$ ipython --no-banner

In [1]: import numpy as np

In [2]: from numpy import linalg as LA

In [3]: np.set_printoptions(precision=3, suppress=True, linewidth=120, floatmode="fixed")

In [4]: mat = 4 * np.eye(5) + np.eye(5, k=1)

In [5]: mat
Out[5]: 
array([[4.000, 1.000, 0.000, 0.000, 0.000],
       [0.000, 4.000, 1.000, 0.000, 0.000],
       [0.000, 0.000, 4.000, 1.000, 0.000],
       [0.000, 0.000, 0.000, 4.000, 1.000],
       [0.000, 0.000, 0.000, 0.000, 4.000]])

In [6]: B = mat / LA.norm(mat, axis=1, keepdims=True)

In [7]: gram = B @ B.T

In [8]: LA.norm(B, axis=1)
Out[8]: array([1.000, 1.000, 1.000, 1.000, 1.000])

In [9]: (gram - 2 * np.eye(5)).round(6).argmax(axis=1)
Out[9]: array([1, 0, 1, 4, 3])

In [10]: np.argwhere(np.triu(np.abs(gram) > 0.95, 1))
Out[10]: array([], shape=(0, 2), dtype=int64)

In [11]: E = np.load("x.npy")

In [12]: E
Out[12]: 
array([[-1, -1, -1],
       [-1, -2, -2],
       [-1, -2, -3]])

In [13]: B = np.array([[4, -7], [3, 0], [9, -6]])

In [14]: np.einsum("ik,kj->ij", E, B)
Out[14]: 
array([[-16,  13],
       [-28,  19],
       [-37,  25]])

In [15]: np.vstack([E, B.T]).shape
Out[15]: (5, 3)

In [16]: B @ E
Traceback (most recent call last):
  Cell In[16], line 1
    B @ E
ValueError: matmul: Input operand 1 has a mismatch in its core dimension 0, with gufunc signature (n?,k),(k,m?)->(n?,m?) (size 3 is different from 2)


In [17]: np.einsum("ij,ij->i", E, E)
Out[17]: array([ 3,  9, 14])
